% python3 -q
>>> import numpy as np
>>> np.set_printoptions(precision=1, suppress=True, linewidth=200, legacy="1.25")
>>> def rnd(a):
...     return np.round(a, 1) + 0
... 
>>> F = np.load("data.npy")
>>> F
array([[-0.5, -1.1,  0.6,  0.3,  0.4, -1.4, -0.5, -0.6,  0.5,  0.5,  0.9, -1.1,  0.1,  0. ],
       [-0.9, -0.1,  0.5, -0.8, -0.1, -0.8,  0.7, -1. , -1. , -0.8, -1. , -0.2,  0.8, -1.1],
       [-0.8, -0.1,  1.5, -1.1, -0.4, -0.2, -0.9, -0.6,  1.8, -1. , -1.1,  0.9,  1.4,  0.1],
       [-0.3,  0.3, -2. ,  1.5,  0.8,  1.9, -1.2,  0.4,  0.3,  1.1, -0.1,  0.8,  1.8, -1.1],
       [ 0.5,  0.4, -1. ,  0.4,  1.1, -1.1,  0.3, -1.3, -0.2, -0.6,  0.1, -0.3,  1. , -1.3],
       [-1.3, -0.1,  0.2, -0.6, -1.2,  0.5, -0.3,  1.3, -0.8,  1.1, -0.9,  0.5,  0.2,  0.5],
       [ 1.4,  0.6, -0.3,  0.3,  0.6,  0.9, -1. ,  0.1,  0.6, -1.9, -0.2,  1.5, -0.3, -1. ],
       [-0.3, -0.3, -1.5, -0.7, -0.1, -0.2,  0.4, -1.1,  1.8, -0.1,  1.2, -0.8,  0.9,  0.3]])
>>> vec = np.array([1, 3, 3, 5, 2, 5, 2, 3, 4, 3, 2, 2, 1, 3])
>>> h1 = np.maximum(F @ vec, 0)
>>> rnd(np.tanh(F @ vec))
array([-1. , -1. , -1. ,  1. , -1. ,  0.4,  1. , -1. ])
>>> np.flatnonzero(h1 > 1e-9)
array([3, 5, 6])
>>> rnd(h1)
array([ 0. ,  0. ,  0. , 16.4,  0. ,  0.4,  3.8,  0. ])
>>> F.reshape(-1, 2)
array([[-0.5, -1.1],
       [ 0.6,  0.3],
       [ 0.4, -1.4],
       [-0.5, -0.6],
       [ 0.5,  0.5],
       [ 0.9, -1.1],
       [ 0.1,  0. ],
       [-0.9, -0.1],
       [ 0.5, -0.8],
       [-0.1, -0.8],
       [ 0.7, -1. ],
       [-1. , -0.8],
       [-1. , -0.2],
       [ 0.8, -1.1],
       [-0.8, -0.1],
       [ 1.5, -1.1],
       [-0.4, -0.2],
       [-0.9, -0.6],
       [ 1.8, -1. ],
       [-1.1,  0.9],
       [ 1.4,  0.1],
       [-0.3,  0.3],
       [-2. ,  1.5],
       [ 0.8,  1.9],
       [-1.2,  0.4],
       [ 0.3,  1.1],
       [-0.1,  0.8],
       [ 1.8, -1.1],
       [ 0.5,  0.4],
       [-1. ,  0.4],
       [ 1.1, -1.1],
       [ 0.3, -1.3],
       [-0.2, -0.6],
       [ 0.1, -0.3],
       [ 1. , -1.3],
       [-1.3, -0.1],
       [ 0.2, -0.6],
       [-1.2,  0.5],
       [-0.3,  1.3],
       [-0.8,  1.1],
       [-0.9,  0.5],
       [ 0.2,  0.5],
       [ 1.4,  0.6],
       [-0.3,  0.3],
       [ 0.6,  0.9],
       [-1. ,  0.1],
       [ 0.6, -1.9],
       [-0.2,  1.5],
       [-0.3, -1. ],
       [-0.3, -0.3],
       [-1.5, -0.7],
       [-0.1, -0.2],
       [ 0.4, -1.1],
       [ 1.8, -0.1],
       [ 1.2, -0.8],
       [ 0.9,  0.3]])
>>> blk = F.reshape(8, 2, -1)
>>> np.einsum("ihd,jhd->hij", blk, blk).shape
(2, 8, 8)
